% python3 -q
>>> import numpy as np
>>> import numpy.linalg as la
>>> np.set_printoptions(precision=3, suppress=True, linewidth=140)
>>> def rd(a):
...     return np.round(a, 3) + 0
... 
>>> J = np.loadtxt("sample18.csv", delimiter=",")
>>> print(J)
[[ 30.942  19.433  -8.48    0.1  ]
 [ 28.041  19.472  -8.512  -0.206]
 [ 30.407  19.545 -10.426   2.218]
 [ 29.536  19.191 -11.274  -1.547]
 [ 28.98   19.916  -9.359  -2.458]
 [ 30.454  22.13   -9.622  -0.293]
 [ 29.022  17.314  -9.491   1.247]
 [ 29.717  20.332 -10.159  -1.368]
 [ 28.401  19.224 -12.32    1.531]
 [ 30.542  22.04  -10.385   0.108]
 [ 30.763  17.224 -10.811   0.159]
 [ 29.523  19.664  -9.284   1.593]
 [ 30.726  19.788 -10.595  -0.89 ]
 [ 29.879  19.528  -9.924  -0.858]]
>>> C2 = np.cov(J, rowvar=False)
>>> rd(np.polyfit(J[:, 2], J[:, 3], 1))
array([-0.149, -1.541])
>>> print(np.argsort(-J.std(axis=0).round(6), kind="stable"))
[1 3 2 0]
>>> C2.shape
(4, 4)
>>> rd(np.corrcoef(J.T))
array([[ 1.   ,  0.211, -0.003, -0.003],
       [ 0.211,  1.   ,  0.096, -0.232],
       [-0.003,  0.096,  1.   , -0.116],
       [-0.003, -0.232, -0.116,  1.   ]])
>>> W = np.array([[-3, 0, 1, -1], [-1, 1, 3, 1], [2, -2, -1, 3], [3, -1, 1, 0]])
>>> c = np.array([0, 1, -1, 2])
>>> H = np.maximum(J @ W + c, 0)
>>> (H > 0).astype(int)
array([[0, 1, 1, 0],
       [0, 1, 1, 0],
       [0, 1, 1, 0],
       [0, 1, 1, 0],
       [0, 1, 1, 0],
       [0, 1, 1, 0],
       [0, 1, 1, 0],
       [0, 1, 1, 0],
       [0, 1, 1, 0],
       [0, 1, 1, 0],
       [0, 1, 1, 0],
       [0, 1, 1, 0],
       [0, 1, 1, 0],
       [0, 1, 1, 0]])
>>> la.matrix_rank(H)
np.int64(2)
>>> Z = np.array([[3, -2, 0], [0, 3, 1], [-2, 1, 3], [0, -1, -3]])
>>> print(W @ Z)
[[-11   8   6]
 [ -9   7   7]
 [  8 -14 -14]
 [  7  -8   2]]
>>> Z = J[[0, 6]].astype(float)
>>> for _ in range(5):
...     z = la.norm(J[:, None] - Z, axis=-1).argmin(axis=1)
...     Z = np.array([J[z == j].mean(axis=0) for j in range(2)])
... 
>>> z
array([0, 0, 1, 0, 0, 0, 1, 0, 1, 0, 1, 1, 0, 0])
>>> np.bincount(z)
array([9, 5])
>>> P = J @ la.solve(J.T @ J, J.T)
>>> print(rd(P @ J[:, 2]))
[ -8.48   -8.512 -10.426 -11.274  -9.359  -9.622  -9.491 -10.159 -12.32  -10.385 -10.811  -9.284 -10.595  -9.924]
>>> x0 = np.array([1, 1, 0, 1])
>>> y = J @ x0
>>> rd(la.solve(J.T @ J, J.T @ y))
array([1., 1., 0., 1.])
>>> rd(la.lstsq(J, y)[0])
array([1., 1., 0., 1.])
>>> rng = np.random.default_rng(386)
>>> y = y + 0.1 * rng.normal(size=14)
>>> rd(y)
array([50.31 , 47.443, 52.204, 47.141, 46.404, 52.345, 47.586, 48.664, 49.276, 52.619, 48.244, 50.752, 49.701, 48.359])
>>> c, *_ = la.lstsq(J, y)
>>> rd(J.T @ (y - J @ c))
array([0., 0., 0., 0.])
>>> print(rd(la.norm(y - J @ c)))
0.314
>>> print([round(float(la.norm(la.solve(J.T @ J + lam * np.eye(4), J.T @ y))), 2) for lam in (0, 1, 10, 100)])
[1.74, 1.7, 1.51, 1.34]
>>> X = np.load("test14.npy")
>>> X
array([[ 5,  0,  0,  0,  0],
       [ 0,  2,  0,  0,  0],
       [ 0,  0, -7,  0,  0],
       [ 0,  0,  0, -8,  0],
       [ 0,  0,  0,  0,  2]])
>>> Y = X / la.norm(X, axis=1, keepdims=True)
>>> C2 = Y @ Y.T
>>> C2[2]
array([0., 0., 1., 0., 0.])
>>> np.argwhere(np.triu(np.abs(C2) > 0.95, 1))
array([], shape=(0, 2), dtype=int64)
>>> C2
array([[1., 0., 0., 0., 0.],
       [0., 1., 0., 0., 0.],
       [0., 0., 1., 0., 0.],
       [0., 0., 0., 1., 0.],
       [0., 0., 0., 0., 1.]])
>>> (C2 - 2 * np.eye(5)).round(6).argmax(axis=1)
array([1, 0, 0, 0, 0])
>>> z = rng.permutation(5)
>>> z
array([1, 4, 2, 3, 0])
>>> Y = X[z][:, z]
>>> print(rd(la.det(Y)), rd(la.det(X[z])))
1120.0 1120.0
>>> np.diag(Y)
array([ 2,  2, -7, -8,  5])
>>> ev, V = la.eigh(X)
>>> x0 = np.array([-2, 0, -3, -2, -2])
>>> print(V * np.abs(ev) @ V.T)
[[5. 0. 0. 0. 0.]
 [0. 2. 0. 0. 0.]
 [0. 0. 7. 0. 0.]
 [0. 0. 0. 8. 0.]
 [0. 0. 0. 0. 2.]]
>>> np.abs(X).sum(axis=1).max(), np.abs(ev).max()
(np.int64(8), np.float64(8.0))
>>> rd(la.eigvalsh(X[1:, 1:]))
array([-8., -7.,  2.,  2.])
>>> mat = np.array([[0, 2, 0, 2, 0, 2],
...     [1, 0, 1, 0, 1, 0],
...     [2, 1, 2, 1, 2, 1],
...     [0, 2, 0, 2, 0, 2],
...     [1, 0, 1, 0, 1, 0],
...     [2, 1, 2, 1, 2, 1]])
>>> mat
array([[0, 2, 0, 2, 0, 2],
       [1, 0, 1, 0, 1, 0],
       [2, 1, 2, 1, 2, 1],
       [0, 2, 0, 2, 0, 2],
       [1, 0, 1, 0, 1, 0],
       [2, 1, 2, 1, 2, 1]])
>>> np.allclose(mat[:-1].T @ la.lstsq(mat[:-1].T, mat[-1])[0], mat[-1])
True
>>> rd(np.trace(la.pinv(mat) @ mat))
np.float64(2.0)
>>> rd(mat @ la.pinv(mat) @ mat)
array([[0., 2., 0., 2., 0., 2.],
       [1., 0., 1., 0., 1., 0.],
       [2., 1., 2., 1., 2., 1.],
       [0., 2., 0., 2., 0., 2.],
       [1., 0., 1., 0., 1., 0.],
       [2., 1., 2., 1., 2., 1.]])
>>> U, sv, VT = la.svd(mat)
>>> np.argmax(sv[:-1] / (sv[1:] + 1e-6)) + 1
np.int64(2)
>>> rd(sv)
array([6.481, 4.243, 0.   , 0.   , 0.   , 0.   ])
>>> Y = U[:, :2] @ np.diag(sv[:2]) @ VT[:2]
>>> rd(Y)
array([[0., 2., 0., 2., 0., 2.],
       [1., 0., 1., 0., 1., 0.],
       [2., 1., 2., 1., 2., 1.],
       [0., 2., 0., 2., 0., 2.],
       [1., 0., 1., 0., 1., 0.],
       [2., 1., 2., 1., 2., 1.]])
>>> la.matrix_rank(mat, rtol=0.05)
np.int64(2)
>>> rd(np.abs(mat - Y).max())
np.float64(0.0)
>>> x0 = np.array([0, 3, 2, 2, 3, 0])
>>> h = np.maximum(mat @ x0, 0)
>>> np.flatnonzero(h > 1e-9)
array([0, 1, 2, 3, 4, 5])
>>> mat * (h > 1e-9)[:, None]
array([[0, 2, 0, 2, 0, 2],
       [1, 0, 1, 0, 1, 0],
       [2, 1, 2, 1, 2, 1],
       [0, 2, 0, 2, 0, 2],
       [1, 0, 1, 0, 1, 0],
       [2, 1, 2, 1, 2, 1]])
>>> rd(np.tanh(mat @ x0))
array([1., 1., 1., 1., 1., 1.])
>>> mat.T @ h
array([70, 70, 70, 70, 70, 70])
>>> h
array([10,  5, 15, 10,  5, 15])
>>> np.maximum(mat @ x0, 0) - np.maximum(-mat @ x0, 0)
array([10,  5, 15, 10,  5, 15])
>>> W0 = np.load("arr.npy")
>>> W0
array([[ 1,  0,  0,  0],
       [ 4,  1,  0,  0],
       [ 3, -4,  1,  0],
       [-2,  5,  0,  1]])
>>> f = np.array([4, -5, -1, 2])
>>> Y = W0 + np.outer(f, np.eye(4)[0])
>>> Y
array([[ 5.,  0.,  0.,  0.],
       [-1.,  1.,  0.,  0.],
       [ 2., -4.,  1.,  0.],
       [ 0.,  5.,  0.,  1.]])
>>> la.matrix_rank(la.inv(Y) - la.inv(W0), tol=1e-8)
np.int64(1)
>>> E = np.load("x.npy")
>>> E
array([[-0.4  , -0.7  ,  0.713],
       [ 0.1  ,  0.7  , -0.761],
       [-0.3  ,  0.8  , -0.806],
       [-1.4  , -0.7  ,  0.731],
       [-0.5  , -1.2  ,  1.203],
       [-0.1  ,  1.   , -1.09 ],
       [ 2.   ,  0.3  , -0.304],
       [-0.5  , -1.   ,  1.002],
       [ 1.   ,  0.9  , -0.904],
       [ 0.7  ,  0.1  , -0.19 ],
       [-1.2  , -1.2  ,  1.126],
       [-0.7  , -0.7  ,  0.846],
       [-0.6  , -2.5  ,  2.473],
       [ 0.7  , -0.1  ,  0.201],
       [ 0.7  , -0.1  ,  0.124],
       [ 0.   , -0.1  ,  0.09 ],
       [ 0.3  , -1.4  ,  1.542],
       [-0.4  , -0.5  ,  0.671],
       [-0.7  , -0.3  ,  0.227],
       [-1.1  ,  0.6  , -0.536]])
>>> Xs = (E - E.mean(axis=0)) / E.std(axis=0)
>>> rd(Xs.std(axis=0))
array([1., 1., 1.])
>>> c = la.lstsq(np.delete(Xs, 1, axis=1), Xs[:, 1])[0]
>>> rd(c)
array([ 0.008, -0.994])
>>> np.abs(c).argmax()
np.int64(1)
>>> Xs = E - E.mean(axis=1)
Traceback (most recent call last):
  File "<python-input-86>", line 1, in <module>
    Xs = E - E.mean(axis=1)
         ~~^~~~~~~~~~~~~~~~
ValueError: operands could not be broadcast together with shapes (20,3) (20,) 
>>> Xs = E - E.mean(axis=0)
>>> U, sv, VT = la.svd(Xs, full_matrices=False)
>>> np.abs(VT[0]).argmax()
np.int64(2)
>>> print(rd(sv))
[5.873 3.201 0.231]
>>> print(la.matrix_rank(Xs))
3
>>> m1 = np.load("data.npy")
>>> m1
array([[-3.,  1.,  0.],
       [ 0., -3.,  1.],
       [ 0.,  0., -3.]])
>>> O, V = la.qr(m1[:, :2])[0], la.qr(m1[:, 2:])[0]
>>> sv = la.svd(O.T @ V, compute_uv=False)
>>> (sv > 0.9).sum()
np.int64(0)
>>> rd(la.norm(O @ O.T - V @ V.T, 2))
np.float64(1.0)
>>> rd(np.degrees(np.arccos(sv.clip(0, 1))))
array([71.565])
>>> feats = np.load("dump.npy")
>>> print(feats)
[[-3. -1. -1.]
 [ 0.  6.  0.]
 [ 0.  2.  1.]]
>>> ev, V = la.eig(feats)
>>> feats @ V[:, 0] - ev[0] * V[:, 0]
array([0., 0., 0.])
>>> rd(np.sort(la.eigvals(la.inv(feats))))
array([-0.333,  0.167,  1.   ])
>>> np.prod(ev)
np.float64(-18.0)
>>> rd(np.sort(la.eigvals(feats @ feats)))
array([ 1.,  9., 36.])
>>> z = rng.permutation(3)
>>> Y = feats[:, z] * rng.choice([-1, 1], 3)
>>> Y
array([[ 1., -3., -1.],
       [-0.,  0.,  6.],
       [-1.,  0.,  2.]])
>>> U, _, VT = la.svd(feats.T @ Y)
>>> z
array([2, 0, 1])
>>> z = rng.permutation(3)
>>> z
array([2, 1, 0])
>>> Y = feats[z][:, z]
>>> print(Y)
[[ 1.  2.  0.]
 [ 0.  6.  0.]
 [-1. -1. -3.]]
>>> print(rd(la.det(Y)), rd(la.det(feats[z])))
-18.0 18.0
>>> rd(np.sort(np.abs(la.eigvals(Y))))
array([1., 3., 6.])
>>> np.diag(Y)
array([ 1.,  6., -3.])
>>> print(np.allclose(Y, feats))
False
>>> rd(np.sort(np.abs(la.eigvals(feats))))
array([1., 3., 6.])
>>> print(np.allclose(feats @ feats.T, feats.T @ feats))
False
>>> print(np.allclose(feats, feats.T))
False
>>> rd(la.det(feats))
np.float64(-18.0)
>>> rd(np.abs(la.eigvals(feats)).max())
np.float64(6.0)
>>> feats @ feats
array([[ 9., -5.,  2.],
       [ 0., 36.,  0.],
       [ 0., 14.,  1.]])
>>> f, g = feats[2], feats[0]
>>> f @ g
np.float64(-3.0)
>>> print(f @ f)
5.0
>>> pr = (f @ g) / (f @ f) * f
>>> rd(la.norm(f + g) ** 2 + la.norm(f - g) ** 2)
np.float64(32.0)
>>> pr
array([-0. , -1.2, -0.6])
>>> np.outer(f, g)
array([[-0., -0., -0.],
       [-6., -2., -2.],
       [-3., -1., -1.]])
>>> A = np.array([[0.0, 0.0, 2.0], [0.0, 0.0, 0.0], [2.0, 0.0, 0.0]])
>>> ev, V = la.eigvalsh(A)
Traceback (most recent call last):
  File "<python-input-133>", line 1, in <module>
    ev, V = la.eigvalsh(A)
    ^^^^^
ValueError: too many values to unpack (expected 2)
>>> ev, V = la.eigh(A)
>>> rd(la.eigvalsh(A @ A))
array([0., 4., 4.])
>>> (ev > 1e-8).sum(), (ev < -1e-8).sum()
(np.int64(1), np.int64(1))
>>> rd(V.T @ A @ V)
array([[-2.,  0.,  0.],
       [ 0.,  0.,  0.],
       [ 0.,  0.,  2.]])
>>> print(ev)
[-2.  0.  2.]
>>> rd(la.svd(A, compute_uv=False))
array([2., 2., 0.])
>>> rd(V @ np.diag(ev) @ V.T)
array([[0., 0., 2.],
       [0., 0., 0.],
       [2., 0., 0.]])
>>> np.unique(ev.round(6) + 0, return_counts=True)[1]
array([1, 1, 1])
>>> rd(V.T @ V)
array([[1., 0., 0.],
       [0., 1., 0.],
       [0., 0., 1.]])
>>> U, sv, VT = la.svd(A)
>>> print(np.argmax(sv[:-1] / (sv[1:] + 1e-6)) + 1)
2
>>> Y = U[:, :2] @ np.diag(sv[:2]) @ VT[:2]
>>> rd(la.norm(A - Y) / la.norm(A))
np.float64(0.0)
>>> la.matrix_rank(A, rtol=0.05)
np.int64(2)
>>> Y
array([[0., 0., 2.],
       [0., 0., 0.],
       [2., 0., 0.]])
>>> ev, V = la.eigh(A)
>>> x0 = np.array([8, 3, -5])
>>> rd(V * np.abs(ev) @ V.T)
array([[2., 0., 0.],
       [0., 0., 0.],
       [0., 0., 2.]])
>>> rd(V * np.maximum(ev, 0) @ V.T)
array([[1., 0., 1.],
       [0., 0., 0.],
       [1., 0., 1.]])
>>> rd(np.abs(la.eigvals(A)).max())
np.float64(2.0)
>>> (A + A.T) / 2
array([[0., 0., 2.],
       [0., 0., 0.],
       [2., 0., 0.]])
>>> rd(la.matrix_power(A, 2))
array([[4., 0., 0.],
       [0., 0., 0.],
       [0., 0., 4.]])
>>> rd(np.sort(np.abs(la.eigvals(A))))
array([0., 2., 2.])
>>> (A - A.T) / 2
array([[0., 0., 0.],
       [0., 0., 0.],
       [0., 0., 0.]])
>>> rank = la.matrix_rank(A)
>>> print(rank)
2
>>> ns = la.svd(A)[2][rank:].T
>>> print(ns[:, 0] / ns[np.abs(ns[:, 0]).round(6).argmax(), 0])
[0. 1. 0.]
>>> ns @ ns.T
array([[0., 0., 0.],
       [0., 1., 0.],
       [0., 0., 0.]])
>>> print([int(la.matrix_rank(np.delete(A, i, axis=0))) for i in range(3)])
[1, 2, 1]
